In [1]: import numpy as np

In [2]: from numpy import linalg as LA

In [3]: np.set_printoptions(precision=3, suppress=True, linewidth=200)

In [4]: def rd(a):
   ...:     return np.round(a, 3) + 0
   ...: 

In [5]: rng = np.random.default_rng(911)

In [6]: A = rng.normal(size=(27, 7)) + 20 * np.array([0, 1, 2, 1, 0, 2, 1])

In [7]: print(rd(A))
[[ 0.884 18.502 40.366 19.463  0.551 41.354 20.684]
 [-0.516 19.624 41.509 21.011 -1.865 39.843 19.805]
 [-0.832 20.956 39.911 20.704 -0.248 39.582 19.292]
 [ 0.191 19.777 38.11  17.587  0.199 42.03  20.261]
 [ 0.552 19.442 39.526 21.958 -0.266 40.413 19.961]
 [-0.51  19.087 41.111 21.056  0.322 39.274 20.164]
 [-0.342 21.759 40.428 20.12   0.49  39.547 19.619]
 [-0.198 20.293 39.156 19.161 -0.898 39.684 21.13 ]
 [-0.76  20.607 40.012 21.504  0.139 41.084 20.794]
 [ 0.149 21.847 40.966 19.809  0.635 40.264 21.187]
 [ 0.584 19.73  40.239 19.085 -0.552 42.088 19.631]
 [ 0.287 20.771 39.468 19.014 -0.759 40.009 18.353]
 [-0.876 19.335 39.372 21.046 -0.46  41.842 21.167]
 [-1.036 20.517 39.867 21.831  1.422 38.817 20.851]
 [ 0.506 19.114 39.694 19.564 -0.369 39.505 20.432]
 [-1.25  21.055 41.026 21.678  0.55  40.366 19.993]
 [-0.302 21.195 37.641 20.697  0.306 38.871 19.08 ]
 [ 1.682 20.804 40.95  19.999  1.016 42.561 21.587]
 [-0.592 20.676 39.361 20.093  1.223 38.582 17.654]
 [-0.589 20.409 38.231 19.323 -1.462 41.815 22.676]
 [-1.072 18.958 39.434 20.517  1.062 40.177 21.491]
 [-1.268 20.437 39.137 21.135 -0.362 41.504 21.36 ]
 [ 0.225 21.053 41.438 20.528  0.834 41.112 18.35 ]
 [-0.719 20.086 37.443 19.441 -0.917 40.986 21.219]
 [ 0.965 20.417 40.882 19.732  0.907 39.128 19.589]
 [-0.661 19.821 39.197 20.322  1.762 42.013 20.202]
 [-0.777 21.019 39.826 21.077 -1.831 39.643 19.339]]

In [8]: C = A[[0, 10]].astype(float)

In [9]: for _ in range(7):
   ...:     z = LA.norm(A[:, None] - C, axis=-1).argmin(axis=1)
   ...:     C = np.array([A[z == j].mean(axis=0) for j in range(2)])
   ...: 

In [10]: print(z)
[0 1 1 1 0 0 1 1 0 0 1 1 0 0 1 0 1 0 1 0 0 0 1 1 1 0 1]

In [11]: print(np.abs(C[1] - C[0]).argmax())
6

In [12]: print(rd(C[1] - C[0]))
[ 0.257  0.399 -0.288 -0.898 -0.626 -0.84  -1.378]

In [13]: Xc = A - A.mean(axis=0)

In [14]: evecs = LA.svd(Xc)[2][:1]

In [15]: out = Xc - Xc @ evecs.T @ evecs

In [16]: print(rd(out.std(axis=0)))
[0.729 0.771 0.94  0.874 0.909 0.685 0.745]

In [17]: print(LA.cond(A) > 100)
True

In [18]: print([round(float(x), 3) for x in LA.svd(A, compute_uv=False)[:3]])
[346.669, 7.663, 5.732]

In [19]: print(LA.matrix_rank(A, rtol=0.1))
1

In [20]: print(rd(np.abs(LA.svd(A)[2][-1])))
[0.792 0.128 0.322 0.494 0.082 0.009 0.038]
